$ python -q
>>> import numpy as np
>>> np.set_printoptions(suppress=True, linewidth=160)
>>> M = np.diag(20 * np.array([-1, 3, 3, 1])) + np.array([[1, 3, 2, 1], [0, 3, 1, 1], [2, 3, 3, 1], [2, 1, 0, 3]])
>>> M
array([[-19,   3,   2,   1],
       [  0,  63,   1,   1],
       [  2,   3,  63,   1],
       [  2,   1,   0,  23]])
>>> t = np.radians(120)
>>> r_ = np.eye(4)
>>> r_[1, 1] = r_[2, 2] = np.cos(t)
>>> r_[1, 2], r_[2, 1] = -np.sin(t), np.sin(t)
>>> r_.round(2)
array([[ 1.  ,  0.  ,  0.  ,  0.  ],
       [ 0.  , -0.5 , -0.87,  0.  ],
       [ 0.  ,  0.87, -0.5 ,  0.  ],
       [ 0.  ,  0.  ,  0.  ,  1.  ]])
>>> A2 = M @ r_.T
>>> np.allclose(M @ M.T, A2 @ A2.T)
True
>>> A2.round(2)
array([[-19.  ,  -3.23,   1.6 ,   1.  ],
       [  0.  , -32.37,  54.06,   1.  ],
       [  2.  , -56.06, -28.9 ,   1.  ],
       [  2.  ,  -0.5 ,   0.87,  23.  ]])
>>> round(float(np.linalg.det(r_)), 2), round(float(np.trace(r_)), 2)
(1.0, 1.0)
>>> np.allclose(np.linalg.norm(M, axis=1), np.linalg.norm(A2, axis=1))
True
>>> np.round(np.abs(A2 - M).max(axis=0), 2)
array([ 0.  , 95.37, 91.9 ,  0.  ])
>>> np.round(np.linalg.svd(M, compute_uv=False), 2), np.round(np.linalg.svd(A2, compute_uv=False), 2)
(array([65.14, 61.04, 23.1 , 19.  ]), array([65.14, 61.04, 23.1 , 19.  ]))
>>> vals, vecs = np.linalg.eig(M)
>>> np.round(np.sort(np.linalg.eigvals(M.T)), 2)
array([-19.09,  23.02,  61.28,  64.8 ])
>>> np.round(np.sort(np.linalg.eigvals(M @ M)), 2)
array([ 364.53,  529.8 , 3754.84, 4198.83])
>>> E = np.array([[5.0, 0.0, 0.0, 4.0, 4.0, 0.0, 4.0],
...     [0.0, 5.0, 4.0, 0.0, 0.0, 4.0, 0.0],
...     [0.0, 4.0, 5.0, 0.0, 0.0, 4.0, 0.0],
...     [4.0, 0.0, 0.0, 5.0, 4.0, 0.0, 4.0],
...     [4.0, 0.0, 0.0, 4.0, 5.0, 0.0, 4.0],
...     [0.0, 4.0, 4.0, 0.0, 0.0, 5.0, 0.0],
...     [4.0, 0.0, 0.0, 4.0, 4.0, 0.0, 5.0]])
>>> rng = np.random.default_rng(857620)
>>> z = rng.permutation(7)
>>> z
array([4, 6, 2, 3, 5, 1, 0])
>>> A2 = E[z][:, z]
>>> np.diag(A2)
array([5., 5., 5., 5., 5., 5., 5.])
>>> np.round(np.sort(np.abs(np.linalg.eigvals(A2))), 2)
array([ 1.,  1.,  1.,  1.,  1., 13., 17.])
>>> np.allclose(A2, E)
False
>>> np.flatnonzero(np.linalg.matrix_power((E != 0) + (E.T != 0) + np.eye(7), 7)[1])
array([1, 2, 5])
>>> (E != 0).astype(int)
array([[1, 0, 0, 1, 1, 0, 1],
       [0, 1, 1, 0, 0, 1, 0],
       [0, 1, 1, 0, 0, 1, 0],
       [1, 0, 0, 1, 1, 0, 1],
       [1, 0, 0, 1, 1, 0, 1],
       [0, 1, 1, 0, 0, 1, 0],
       [1, 0, 0, 1, 1, 0, 1]])
>>> (np.linalg.matrix_power((E != 0) + (E.T != 0) + np.eye(7), 7) > 0).astype(int)
array([[1, 0, 0, 1, 1, 0, 1],
       [0, 1, 1, 0, 0, 1, 0],
       [0, 1, 1, 0, 0, 1, 0],
       [1, 0, 0, 1, 1, 0, 1],
       [1, 0, 0, 1, 1, 0, 1],
       [0, 1, 1, 0, 0, 1, 0],
       [1, 0, 0, 1, 1, 0, 1]])
>>> np.round(np.sort(np.linalg.eigvals(E).real), 2)
array([ 1.,  1.,  1.,  1.,  1., 13., 17.])
